>>> import numpy as np
>>> np.set_printoptions(precision=2, suppress=True, linewidth=100, sign=" ")
>>> X = np.array([[0, 1, 0, 0, 1, 1],
...     [1, 0, 1, 1, 1, 1],
...     [0, 1, 0, 1, 1, 0],
...     [0, 1, 1, 0, 1, 0],
...     [1, 1, 1, 1, 0, 0],
...     [1, 1, 0, 0, 0, 0]])
>>> # symmetric, so the eigenvalues are real
>>> np.trace(X)
np.int64(0)
>>> np.allclose(X @ X.T, X.T @ X)
True
>>> np.round(np.abs(np.linalg.eigvals(X)).max(), 2)
np.float64(3.53)
>>> np.sort(np.abs(np.linalg.eigvals(X)))
array([ 0.41,  1.  ,  1.08,  1.51,  1.7 ,  3.53])
>>> np.linalg.matrix_power(X, 4)
array([[ 23,  28,  23,  23,  23,  13],
       [ 28,  47,  31,  31,  39,  19],
       [ 23,  31,  26,  25,  28,  15],
       [ 23,  31,  25,  26,  28,  15],
       [ 23,  39,  28,  28,  38,  20],
       [ 13,  19,  15,  15,  20,  12]])
>>> print(round(float(np.linalg.det(X)), 2))
4.0
>>> np.allclose(X, X.T)
True
>>> f = np.array([-1, 2, 0, 0, 1, -2])
>>> out = X + np.outer(f, np.eye(6)[2])
>>> np.linalg.matrix_rank(np.linalg.inv(out) - np.linalg.inv(X), tol=1e-8)
np.int64(1)
>>> def softmax(z):
...     e = np.exp(z - z.max(axis=-1, keepdims=True))
...     return e / e.sum(axis=-1, keepdims=True)
... 
>>> softmax(X[1])
array([ 0.19,  0.07,  0.19,  0.19,  0.19,  0.19])
>>> print(softmax(X).sum(axis=1))
[ 1.  1.  1.  1.  1.  1.]
>>> att = X @ X.T / np.sqrt(6)
>>> print(softmax(att).round(6).argmax(axis=1))
[ 0  1  2  3  4  4]
>>> softmax(att + np.triu(np.full(att.shape, -np.inf), 1))
array([[ 1.  ,  0.  ,  0.  ,  0.  ,  0.  ,  0.  ],
       [ 0.23,  0.77,  0.  ,  0.  ,  0.  ,  0.  ],
       [ 0.29,  0.29,  0.43,  0.  ,  0.  ,  0.  ],
       [ 0.22,  0.22,  0.22,  0.33,  0.  ,  0.  ],
       [ 0.1 ,  0.23,  0.16,  0.16,  0.35,  0.  ],
       [ 0.14,  0.14,  0.14,  0.14,  0.21,  0.21]])
>>> arr = np.load("x.npy")
>>> arr
array([[ 0., -3.,  0.,  0.,  0.,  0.,  0.],
       [-3., -3., -3.,  0.,  0.,  0.,  0.],
       [ 0., -3., -1., -3.,  0.,  0.,  0.],
       [ 0.,  0., -3., -1., -3.,  0.,  0.],
       [ 0.,  0.,  0., -3., -1., -3.,  0.],
       [ 0.,  0.,  0.,  0., -3.,  0., -3.],
       [ 0.,  0.,  0.,  0.,  0., -3., -2.]])
>>> # symmetric
>>> np.round(np.linalg.eigvalsh(X).min(), 2)
np.float64(-1.7)
>>> np.linalg.norm(arr, axis=0)
array([ 3.  ,  5.2 ,  4.36,  4.36,  4.36,  4.24,  3.61])
>>> round(float(np.linalg.norm(arr, 2)), 2)
6.9
>>> print(round(float(np.linalg.norm(arr[6] - arr[1])), 2))
6.32
>>> np.round(np.linalg.norm(arr, "nuc"), 2)
np.float64(26.02)
>>> round(float(np.linalg.norm(arr, 1)), 2), round(float(np.linalg.norm(arr, np.inf)), 2)
(9.0, 9.0)
>>> round(float(np.linalg.norm(arr) ** 2 / np.linalg.norm(arr, 2) ** 2), 2)
2.61
>>> print(np.linalg.norm(arr, axis=1).argmax())
1
